>>> import numpy as np
>>> from numpy import linalg as LA
>>> np.set_printoptions(precision=2, suppress=True, linewidth=100)
>>> A = np.array([[1, -1, 2, -3], [-1, 1, -2, 3], [2, -2, 4, -6], [-3, 3, -6, 9]])
>>> ev, vecs = LA.eigh(A)
>>> vec = np.array([4, 5, 4, 1])
>>> (np.sign(vecs[:, -1].round(6)) == np.sign(vecs[0, -1].round(6))).astype(int)
array([1, 0, 1, 0])
>>> P = np.triu(np.array([[1, 2, 1, 1], [1, 2, 0, 2], [1, 2, 1, 0], [1, 2, 2, 0]]), 1) + np.eye(4)
>>> Y = P @ A @ LA.inv(P)
>>> P @ A - A @ P
array([[ -3.,   1.,  -7.,  10.],
       [ -6.,   8., -11.,  17.],
       [  0.,  -4.,  -2.,   2.],
       [  0.,   6.,   3.,  -3.]])
>>> np.round(LA.det(Y), 2)
np.float64(0.0)
>>> Y
array([[ -2.,   6.,  -2.,  -4.],
       [ -7.,  21.,  -7., -14.],
       [  2.,  -6.,   2.,   4.],
       [ -3.,   9.,  -3.,  -6.]])
>>> LA.matrix_rank(A, rtol=0.1)
np.int64(1)
>>> print(LA.cond(A) > 100)
True
>>> vec = np.array([-1, 1, -1, -7])
>>> a = np.maximum(A @ vec, 0)
>>> np.tanh(A @ vec)
array([ 1., -1.,  1., -1.])
>>> np.maximum(A @ (3 * vec), 0)
array([ 51,   0, 102,   0])
>>> print(a)
[17  0 34  0]
>>> np.maximum(A @ vec, 0) - np.maximum(-A @ vec, 0)
array([ 17, -17,  34, -51])
>>> np.flatnonzero(a > 1e-9)
array([0, 2])
>>> W0 = np.array([[-7, -2, -2, 7], [7, -1, 4, 6], [6, -8, -9, -9]])
>>> print(W0)
[[-7 -2 -2  7]
 [ 7 -1  4  6]
 [ 6 -8 -9 -9]]
>>> vec = np.array([3, 0, 3, 3])
>>> a = np.maximum(W0 @ vec, 0)
>>> np.flatnonzero(a > 1e-9)
array([1])
>>> np.maximum(W0 @ (3 * vec), 0)
array([  0, 153,   0])
>>> Y = W0 / np.sqrt((W0 ** 2).mean(axis=1, keepdims=True))
>>> LA.matrix_rank(Y) == LA.matrix_rank(W0)
np.True_
>>> W0 - W0.mean(axis=1, keepdims=True)
array([[-6., -1., -1.,  8.],
       [ 3., -5.,  0.,  2.],
       [11., -3., -4., -4.]])
>>> W0.sum(axis=1)
array([ -4,  16, -20])
>>> W0.mean(axis=0)
array([ 2.  , -3.67, -2.33,  1.33])
>>> arr = np.load("mat.npy")
>>> arr
array([[ 1.,  0.,  0.,  0.],
       [ 0.,  0., -1., -2.],
       [ 0., -1.,  1.,  1.],
       [ 0., -2.,  1.,  1.]])
>>> np.sort(LA.eigvals(arr).real)
array([-1.58,  0.19,  1.  ,  3.39])
>>> print((arr != 0).astype(int))
[[1 0 0 0]
 [0 0 1 1]
 [0 1 1 1]
 [0 1 1 1]]
>>> round(float(LA.det(arr)), 2)
-1.0
>>> Y = arr[0, 0] * arr[1:] - np.outer(arr[1:, 0], arr[0])
>>> Y
array([[ 0.,  0., -1., -2.],
       [ 0., -1.,  1.,  1.],
       [ 0., -2.,  1.,  1.]])
>>> arr[:, 0] / arr[0, 0]
array([1., 0., 0., 0.])
